$ python3 -q
>>> import numpy as np
>>> np.set_printoptions(suppress=True, linewidth=120)
>>> def rnd(a):
...     return np.round(a, 3) + 0
... 
>>> J = np.load("sample5.npy")
>>> print(J)
[[-1.  -0.1  1.  -9.5]
 [-0.1  1.3  0.8 -8. ]
 [-0.1  0.4 -0.6 -1.5]]
>>> U, sig, Vh = np.linalg.svd(J)
>>> print(rnd(sig))
[12.621  1.255  0.721]
>>> print(np.argmax(sig[:-1] / (sig[1:] + 1e-6)) + 1)
1
>>> B = U[:, :1] @ np.diag(sig[:1]) @ Vh[:1]
>>> print(rnd(np.abs(J - B).max()))
0.784
>>> print(np.linalg.matrix_rank(B))
1
>>> print(np.linalg.cond(J) > 100)
False
>>> print(rnd(np.linalg.norm(J, 2) / np.linalg.norm(J)))
0.993
>>> r0 = np.array([4, 1])
>>> print(np.convolve(J[0], r0))
[ -4.   -1.4   3.9 -37.   -9.5]
>>> U, sig, Vh = np.linalg.svd(J, full_matrices=False)
>>> print(U.shape, sig.shape, Vh.shape)
(3, 3) (3,) (3, 4)
>>> print(rnd(U.T @ U))
[[1. 0. 0.]
 [0. 1. 0.]
 [0. 0. 1.]]
>>> print((sig > 1e-8).sum())
3
>>> print(np.abs(U[:, 0]).round(6).argmax())
0
>>> print(rnd(Vh @ Vh.T))
[[1. 0. 0.]
 [0. 1. 0.]
 [0. 0. 1.]]
>>> B = np.array([[-5, -2], [-3, -5], [0, 1], [-5, -2]])
>>> print(rnd(np.einsum("ij->j", J)))
[ -1.2   1.6   1.2 -19. ]
>>> print(rnd(np.einsum("ij,ij->i", J, J)))
[92.26 66.34  2.78]
>>> print(np.vstack([J, B.T]).shape)
(5, 4)
>>> print(np.linalg.matrix_rank(np.vstack([J, B.T])))
4
>>> print(rnd(np.einsum("ik,kj->ji", J, B)))
[[52.8 36.6  6.8]
 [22.5 10.5  0.6]]
>>> print(rnd(B.T @ J.T))
[[52.8 36.6  6.8]
 [22.5 10.5  0.6]]
>>> print(rnd(J @ B))
[[52.8 22.5]
 [36.6 10.5]
 [ 6.8  0.6]]
>>> print(np.linalg.matrix_rank(J @ B))
2
>>> m1 = np.load("a.npy")
>>> print(m1)
[[ 0  1  7]
 [ 4 -7  7]
 [ 7 -5  1]]
>>> x = np.array([-2, 2, -1])
>>> y = m1 @ x
>>> c, lr = np.zeros(3), 1 / np.linalg.norm(m1, 2) ** 2
>>> for i in range(30):
...     c -= lr * m1.T @ (m1 @ c - y)
...     if i % 5 == 0: print(i, round(np.linalg.norm(m1 @ c - y), 3))
... 
0 4.653
5 0.717
10 0.175
15 0.119
20 0.098
25 0.082
>>> print(rnd(np.linalg.cond(m1)))
5.332
>>> print(rnd(c))
[-1.98   2.02  -0.997]
>>> rng = np.random.default_rng(9125)
>>> B = m1 + rng.integers(-2, 3, (3, 2)) @ rng.integers(-2, 3, (2, 3))
>>> print(B)
[[-2  0  3]
 [ 4 -7  7]
 [ 7 -5 -3]]
>>> print(rnd(np.linalg.svd(B - m1, compute_uv=False)))
[5.89  1.519 0.   ]
>>> print(np.abs(B - m1).sum(axis=1))
[7 0 4]
>>> C2 = m1.T @ m1
>>> print((m1 @ m1.T).shape)
(3, 3)
>>> print(C2)
[[ 65 -63  35]
 [-63  75 -47]
 [ 35 -47  99]]
>>> print(rnd(np.linalg.svd(m1, compute_uv=False) ** 2))
[176.91   55.867   6.223]
>>> print(rnd(np.linalg.eigvalsh(C2)[::-1]))
[176.91   55.867   6.223]
>>> print(np.diag(C2))
[65 75 99]
>>> data = np.load("out0.npy")
>>> print(data)
[[ 0  5  0]
 [ 0  0  7]
 [13  8  0]
 [ 7  0 13]
 [ 3 15  0]
 [ 1  6  0]
 [ 0  1  2]
 [ 0  5  0]
 [ 0  0  6]
 [ 0 10  0]
 [11  0  9]
 [ 7  0 13]
 [ 7 20  0]
 [ 1  6  0]
 [ 0  0 16]
 [ 5 11  0]
 [ 3 15  0]
 [ 5 11  0]
 [ 7 20  0]
 [ 0  0  1]
 [ 1  0 12]
 [ 9  3  4]
 [ 9  3  4]
 [ 7  0 13]]
>>> x = np.array([3, 1, 1])
>>> y = data @ x
>>> print(rnd(np.linalg.solve(data.T @ data, data.T @ y)))
[3. 1. 1.]
>>> print(rnd(np.linalg.lstsq(data, y)[0]))
[3. 1. 1.]
>>> y = y + 0.02 * rng.normal(size=24)
>>> print(rnd(y))
[ 4.999  7.014 46.99  34.015 24.     9.019  3.023  4.997  6.025  9.974 42.012 34.009 40.977  9.002 16.015 26.037 23.988
 25.944 40.978  0.981 14.975 33.996 33.987 33.998]
>>> c, *_ = np.linalg.lstsq(data, y)
>>> print(rnd(c))
[3.    0.999 1.001]
>>> hat = data @ np.linalg.solve(data.T @ data, data.T)
>>> print(rnd(np.linalg.eigvalsh(hat)))
[0. 0. 0. 0. 0. 0. 0. 0. 0. 0. 0. 0. 0. 0. 0. 0. 0. 0. 0. 0. 0. 1. 1. 1.]
>>> Z = data[[20, 9]].astype(float)
>>> for _ in range(3):
...     labels = np.linalg.norm(data[:, None] - Z, axis=-1).argmin(axis=1)
...     Z = np.array([data[labels == j].mean(axis=0) for j in range(2)])
... 
>>> print(labels)
[1 0 1 0 1 1 0 1 0 1 0 0 1 1 0 1 1 1 1 0 0 0 0 0]
>>> print(rnd(Z[1] - Z[0]))
[-0.5   10.417 -8.333]
>>> C2 = np.cov(data, rowvar=False)
>>> print(np.argwhere(np.triu(np.abs(np.corrcoef(data.T)) > 0.8, 1)))
[]
>>> print(rnd(np.corrcoef(data.T)))
[[ 1.     0.152  0.109]
 [ 0.152  1.    -0.667]
 [ 0.109 -0.667  1.   ]]
>>> print(rnd(np.polyfit(data[:, 0], data[:, 1], 1)))
[0.245 4.813]
>>> print(np.median(data, axis=0))
[3.  4.  0.5]
>>> print(rnd(data.std(axis=0)))
[4.    6.429 5.375]
>>> print(rnd(np.linalg.eigvalsh(C2)[::-1]))
[61.618 19.225  9.126]
>>> W0 = np.loadtxt("mat.csv", delimiter=",")
>>> print(W0)
[[ 1. -4.]
 [ 4. -1.]
 [ 2. -3.]]
>>> B = W0 + rng.integers(-2, 3, (3, 1)) @ rng.integers(-2, 3, (1, 2))
>>> print(B)
[[ 5. -8.]
 [ 0.  3.]
 [ 2. -3.]]
>>> print(B - W0)
[[ 4. -4.]
 [-4.  4.]
 [ 0.  0.]]
>>> print(np.linalg.matrix_rank(B - W0, tol=1e-8))
1
>>> M = np.loadtxt("m.csv", delimiter=",")
>>> print(M)
[[ 2.445 -0.691 -0.11 ]
 [-0.2   -0.8    0.7  ]
 [ 2.1   -0.4   -0.4  ]
 [ 0.9   -1.     0.9  ]]
>>> C2 = M.T @ M
>>> print(np.linalg.matrix_rank(C2))
3
>>> print(rnd(np.trace(C2)), rnd((M ** 2).sum()))
14.988 14.988
>>> x = np.array([1, 3, 3])
>>> y = M @ x
>>> print(rnd(y))
[ 0.042 -0.5   -0.3    0.6  ]
>>> print(rnd(np.linalg.solve(M.T @ M, M.T @ y)))
[1. 3. 3.]
>>> y = y + 0.1 * rng.normal(size=4)
>>> print(rnd(y))
[-0.036 -0.473 -0.342  0.53 ]
>>> c, *_ = np.linalg.lstsq(M, y)
>>> print(c.round())
[1. 3. 3.]
>>> print(rnd(M.T @ (y - M @ c)))
[0. 0. 0.]
>>> B = np.c_[M[:, :2] @ np.array([[0, 1], [1, 3]]), np.array([1, 0, 2, 1])]
>>> print(B)
[[-0.691  0.372  1.   ]
 [-0.8   -2.6    0.   ]
 [-0.4    0.9    2.   ]
 [-1.    -2.1    1.   ]]
>>> print(np.linalg.matrix_rank(B))
3
>>> print(np.linalg.matrix_rank(np.c_[M, B]))
4
>>> print(rnd(np.linalg.norm(np.linalg.qr(M)[0].T @ B, axis=0) ** 2 / ((B ** 2).sum(axis=0) + 1e-12)))
[1.    1.    0.856]
>>> arr = np.loadtxt("test19.csv", delimiter=",")
>>> print(arr)
[[ 1.  0.  1. -2.]
 [ 0. -2. -1. -2.]
 [ 0.  0. -1. -2.]
 [ 0.  0.  0. -1.]]
>>> # triangular: eigenvalues sit on the diagonal
>>> print(rnd(np.abs(np.linalg.eigvals(arr)).max()))
2.0
>>> print(np.allclose(arr @ arr.T, arr.T @ arr))
False
>>> print(arr @ arr)
[[ 1.  0.  0. -2.]
 [ 0.  4.  3.  8.]
 [ 0.  0.  1.  4.]
 [ 0.  0.  0.  1.]]
>>> print(np.trace(arr))
-3.0
>>> print(rnd(np.linalg.det(arr)))
-2.0
>>> print((arr - arr.T) / 2)
[[ 0.   0.   0.5 -1. ]
 [ 0.   0.  -0.5 -1. ]
 [-0.5  0.5  0.  -1. ]
 [ 1.   1.   1.   0. ]]
>>> ev, evecs = np.linalg.eig(arr)
>>> print(ev)
[ 1. -2. -1. -1.]
>>> print(rnd(np.sort(np.linalg.eigvals(arr.T))))
[-2. -1. -1.  1.]
>>> print(rnd(np.sort(np.linalg.eigvals(np.linalg.inv(arr)))))
[-1.  -1.  -0.5  1. ]
>>> print(rnd(np.sort(np.linalg.eigvals(arr @ arr))))
[1. 1. 1. 4.]
>>> Xc = (data - data.mean(axis=0)) / data.std(axis=0)
>>> print(np.argwhere(np.abs(Xc) > 2))
[[ 2  0]
 [12  1]
 [14  2]
 [18  1]]
>>> c = np.linalg.lstsq(np.delete(Xc, 0, axis=1), Xc[:, 0])[0]
>>> print(np.abs(c).argmax())
0
>>> print(rnd(1 - np.var(Xc[:, 0] - np.delete(Xc, 0, axis=1) @ c)))
0.103
>>> print(rnd(c))
[0.405 0.379]
>>> labels = rng.integers(0, 2, 4)
>>> F = np.array([[-3, -1, 0, -2], [1, 3, -1, 2], [-1, 1, 1, 3], [2, -3, 0, 3]]) * (labels[:, None] == labels)
>>> print(F)
[[-3  0  0 -2]
 [ 0  3  0  0]
 [-1  0  1  3]
 [ 2  0  0  3]]
>>> r0, v = F[2], F[3]
>>> print(r0 @ v)
7
>>> print(r0 @ r0)
11
>>> pr = (r0 @ v) / (r0 @ r0) * r0
>>> print(rnd(pr))
[-0.636  0.     0.636  1.909]
>>> print(rnd(np.linalg.norm(r0 + v) ** 2 + np.linalg.norm(r0 - v) ** 2))
48.0
>>> labels = rng.permutation(4)
>>> B = F[:, labels] * rng.choice([-1, 1], 4)
>>> print(B)
[[ 0  0  3 -2]
 [ 3  0  0  0]
 [ 0 -1  1  3]
 [ 0  0 -2  3]]
>>> U, _, Vh = np.linalg.svd(F.T @ B)
>>> print(rnd(U @ Vh))
[[ 0.  0. -1.  0.]
 [ 1.  0.  0.  0.]
 [ 0. -1.  0.  0.]
 [ 0.  0.  0.  1.]]
>>> mat = np.arange(9).reshape(3, 3) + 2
>>> print(mat)
[[ 2  3  4]
 [ 5  6  7]
 [ 8  9 10]]
>>> r0, v = mat[2], mat[0]
>>> print(r0 @ v)
83
>>> print(r0 @ r0)
245
>>> pr = (r0 @ v) / (r0 @ r0) * r0
>>> print(rnd(np.linalg.norm(r0 + v) ** 2 + np.linalg.norm(r0 - v) ** 2))
548.0
>>> hat = np.triu(np.array([[-2, -3, -2], [-3, 1, -2], [1, 1, -2]]), 1) + np.eye(3)
>>> B = hat @ mat @ np.linalg.inv(hat)
>>> print(rnd(np.poly(B)))
[  1. -18. -18.   0.]
>>> print(B)
[[ -29. -120. -335.]
 [ -11.  -45. -125.]
 [   8.   33.   92.]]
>>> print(np.trace(B), np.trace(mat))
18.0 18
>>> print(hat @ mat - mat @ hat)
[[-31. -30. -31.]
 [-16.  -3.   2.]
 [  0.  24.  34.]]
>>> print(rnd(np.linalg.det(B)))
0.0
